$ python -q
>>> import numpy as np
>>> import numpy.linalg as la
>>> np.set_printoptions(suppress=True, linewidth=100)
>>> def tidy(a):
...     return np.round(a, 2) + 0
... 
>>> W0 = np.load("block1.npy")
>>> tidy(W0)
array([[ 0.86, -1.68, -3.  ,  2.79, -0.79,  1.76, -0.94],
       [ 2.1 ,  0.29, -0.51,  0.93,  0.04, -1.21, -4.23],
       [-0.76,  1.72,  3.02, -2.78,  0.8 , -1.85,  0.72],
       [ 0.72, -1.73, -3.02,  2.78, -0.81,  1.88, -0.64],
       [-2.01, -0.63, -0.06, -0.42, -0.2 ,  1.6 ,  4.22],
       [ 1.05, -1.59, -2.95,  2.79, -0.76,  1.57, -1.35],
       [ 1.7 , -1.06, -2.42,  2.49, -0.55,  0.64, -2.86],
       [ 0.76, -1.72, -3.02,  2.78, -0.8 ,  1.85, -0.73],
       [-0.85, -1.73, -2.3 ,  1.78, -0.74,  2.52,  2.44],
       [ 1.75,  1.09,  0.89, -0.36,  0.41, -2.08, -3.92],
       [ 1.98, -0.6 , -1.84,  2.05, -0.35, -0.04, -3.6 ],
       [ 1.34,  1.48,  1.69, -1.15,  0.6 , -2.4 , -3.28],
       [ 2.06,  0.48, -0.2 ,  0.66,  0.12, -1.43, -4.24],
       [-0.18, -1.86, -2.81,  2.38, -0.82,  2.41,  1.19],
       [-1.24,  1.48,  2.86, -2.76,  0.71, -1.35,  1.77],
       [ 1.88,  0.91,  0.55, -0.04,  0.33, -1.9 , -4.08],
       [ 1.93,  0.81,  0.37,  0.13,  0.28, -1.79, -4.14],
       [ 1.96,  0.75,  0.26,  0.23,  0.25, -1.73, -4.17],
       [-1.18, -1.58, -1.91,  1.37, -0.65,  2.46,  3.02]])
>>> la.matrix_rank(W0, rtol=0.1)
np.int64(2)
>>> [round(float(x), 2) for x in la.svd(W0, compute_uv=False)[:3]]
[15.86, 14.95, 0.0]
>>> la.cond(W0) > 100
np.True_
>>> np.argsort(-la.norm(W0, axis=0).round(6), kind="stable")[:3]
array([6, 2, 3])
>>> left, sig, Vt = la.svd(W0)
>>> V = Vt[:(sig > 1e-8).sum()]
>>> rng = np.random.default_rng(926)
>>> x0 = W0[18] + -1 * W0[0] + rng.integers(2) * np.eye(7)[4]
>>> tidy(x0)
array([-2.05,  0.1 ,  1.09, -1.42,  1.13,  0.7 ,  3.96])
>>> la.matrix_rank(np.vstack([W0, x0]))
np.int64(3)
>>> tidy(la.norm(x0 - V.T @ V @ x0))
np.float64(0.99)
>>> z = W0[:, 2] > np.median(W0[:, 2])
>>> r0 = W0[z].mean(axis=0) - W0[~z].mean(axis=0)
>>> tidy((((W0 - W0.mean(axis=0)) @ r0 > 0) == z).mean())
np.float64(0.89)
>>> ((W0 - W0.mean(axis=0)) @ r0 > 0).astype(int)
array([0, 1, 1, 0, 0, 0, 0, 0, 0, 1, 0, 1, 1, 0, 1, 1, 1, 1, 0])
>>> z.astype(int)
array([0, 0, 1, 0, 1, 0, 0, 0, 0, 1, 0, 1, 1, 0, 1, 1, 1, 1, 0])
>>> np.argsort(-np.abs(r0).round(6), kind="stable")
array([2, 3, 5, 1, 6, 4, 0])
>>> def softmax(z):
...     e = np.exp(z - z.max(axis=-1, keepdims=True))
...     return e / e.sum(axis=-1, keepdims=True)
... 
>>> tidy(softmax(W0[12] + -1))
array([0.58, 0.12, 0.06, 0.14, 0.08, 0.02, 0.  ])
>>> att = W0 @ W0.T / np.sqrt(7)
>>> tidy(softmax(att)[12] @ W0)
array([ 1.95,  0.63,  0.09,  0.37,  0.2 , -1.58, -4.1 ])
>>> E = np.loadtxt("arr.csv", delimiter=",")
>>> E
array([[ 0.7,  0.8, -1. , -0.3, -1.5,  0.9, -0.2, -1.3,  0. ,  2.8,  0.4, -0.8],
       [-2.6,  0.7,  0.1, -0.7,  0.5,  0.5, -0.7, -1.1, -0.5,  1.2, -1.1,  2.4],
       [-0.2,  0.6, -0.5,  0.5, -1. ,  0.1,  0.2,  0.2,  0.2, -0.1,  0.3, -1.2],
       [ 1.8, -0.6,  1.1, -0.9, -1. ,  1.1, -0.5,  1.3,  0.8,  1.1,  0. , -2.5],
       [-0.2, -1.4, -0.1,  0.5, -0.1,  0.6,  1.2, -1.1,  0.6, -1.6,  1.8,  1.3],
       [-1.2,  0.9, -2. ,  0.3, -0.1,  1.4, -2.1, -0.8,  0.4, -0.9, -0.8, -0.2],
       [-1.2, -0.8,  1.4,  0.1,  1.9, -1.6,  0.7,  0.2, -0.5, -1. ,  0.5,  1. ],
       [ 0.4,  0.9, -0.2,  0.8, -0.6, -1.3, -1. , -0.4, -0.5,  0.2,  1.2,  0.2],
       [-0.3,  0.7, -0.4, -0.1,  0.4,  0.8, -0.1, -0.3, -1.5,  1. ,  0.4, -0.8],
       [ 1.3, -0.9, -1. ,  0.2,  1. ,  1. , -0.1, -1.3,  1. ,  0.7, -0.8, -0.5],
       [ 0. , -0.7, -0.7, -1.1, -0.6,  1.2, -0.1,  2. , -0.7,  0. ,  2.6, -0.5]])
>>> w1 = np.array([[1, 3, 1, 2, 3],
...     [3, 2, 2, 1, -1],
...     [-2, -3, -3, 2, 3],
...     [0, 0, -2, 2, -1],
...     [3, 0, 2, -3, -1],
...     [1, -2, 3, -1, 1],
...     [-1, -3, 0, -3, 2],
...     [0, -1, 0, 3, -3],
...     [-3, 3, 1, -2, -3],
...     [0, -3, -1, 1, 1],
...     [-2, 1, -2, -3, 3],
...     [-2, -2, 2, -2, 1]])
>>> c = np.array([2, 0, 5, 5, 2])
>>> hid = np.maximum(E @ w1 + c, 0)
>>> tidy((hid > 0).mean(axis=0))
array([0.73, 0.55, 0.82, 0.64, 0.73])
>>> la.matrix_rank(hid)
np.int64(5)
>>> cent = np.array([[6, -5, -7], [-3, 7, 0], [-9, 0, -9], [3, 0, 5], [9, 4, -4]])
>>> (hid @ cent).round(6).argmax(axis=1)
array([0, 1, 1, 0, 0, 1, 0, 1, 0, 1, 0])
